% python3 -q
>>> import numpy as np
>>> from numpy import linalg as LA
>>> np.set_printoptions(precision=1, suppress=True, linewidth=140)
>>> rnd = lambda a: np.round(a, 1) + 0
>>> J = np.loadtxt("layer3.csv", delimiter=",")
>>> rnd(J)
array([[  3.7,   4.3,   1.8,   5. ,   6.8],
       [  3.1,   9.2,   7.1,   7.6,  12.1],
       [  3.5,   5.6,   3.3,   5.7,   8.3],
       [  2.3,  -5.1,  -2.5,  -1.5,   2.5],
       [  2.8,   0.4,   0.7,   2.1,   5.7],
       [  3.3,   0.2,  -0.6,   2.3,   4.4],
       [  4.8,  12.2,   5.9,  10.4,  10.9],
       [  4. ,   6.8,   3.2,   6.7,   8.2],
       [  2.4,   4.9,   5.4,   4.6,  10.4],
       [  2.5,   1.4,   2.1,   2.5,   7.1],
       [  2.7,   7.6,   6.7,   6.3,  11.7],
       [  4.2,   6.3,   2.4,   6.5,   7.4],
       [  4. ,   6.8,   3.3,   6.7,   8.3],
       [  2.9,  -5.1,  -3.8,  -1.1,   1.2],
       [  1.5, -17.4, -10.6,  -9.4,  -5.6],
       [  3.8,   6.7,   3.7,   6.5,   8.7],
       [  3.7,   2.4,   0.4,   3.9,   5.4],
       [  4. ,   6.7,   3.2,   6.6,   8.2],
       [  2.5,   5. ,   5.1,   4.7,  10.1],
       [  2.1,  -3.9,  -1.2,  -0.9,   3.8],
       [  1.6,  -2.2,   1.3,  -0.1,   6.3],
       [  4.1,   8.5,   4.5,   7.7,   9.5]])
>>> left, s, Vh = LA.svd(J)
>>> V = Vh[:(s > 1e-8).sum()]
>>> rng = np.random.default_rng(285267)
>>> x0 = J[12] + -2 * J[3] + rng.integers(2) * np.eye(5)[2]
>>> rnd(x0)
array([-0.6, 17.1,  8.3,  9.7,  3.3])
>>> np.allclose(V.T @ V @ x0, x0)
True
>>> LA.matrix_rank(np.vstack([J, x0]))
np.int64(3)
>>> rnd(V.T @ V)
array([[ 0.5,  0. , -0.4,  0.3,  0.2],
       [ 0. ,  0.7,  0.2,  0.4, -0.1],
       [-0.4,  0.2,  0.6, -0.1,  0.3],
       [ 0.3,  0.4, -0.1,  0.4,  0.1],
       [ 0.2, -0.1,  0.3,  0.1,  0.9]])
>>> rnd(np.diag(V.T @ V))
array([0.5, 0.7, 0.6, 0.4, 0.9])
>>> rnd(LA.norm(x0 - V.T @ V @ x0))
np.float64(0.0)
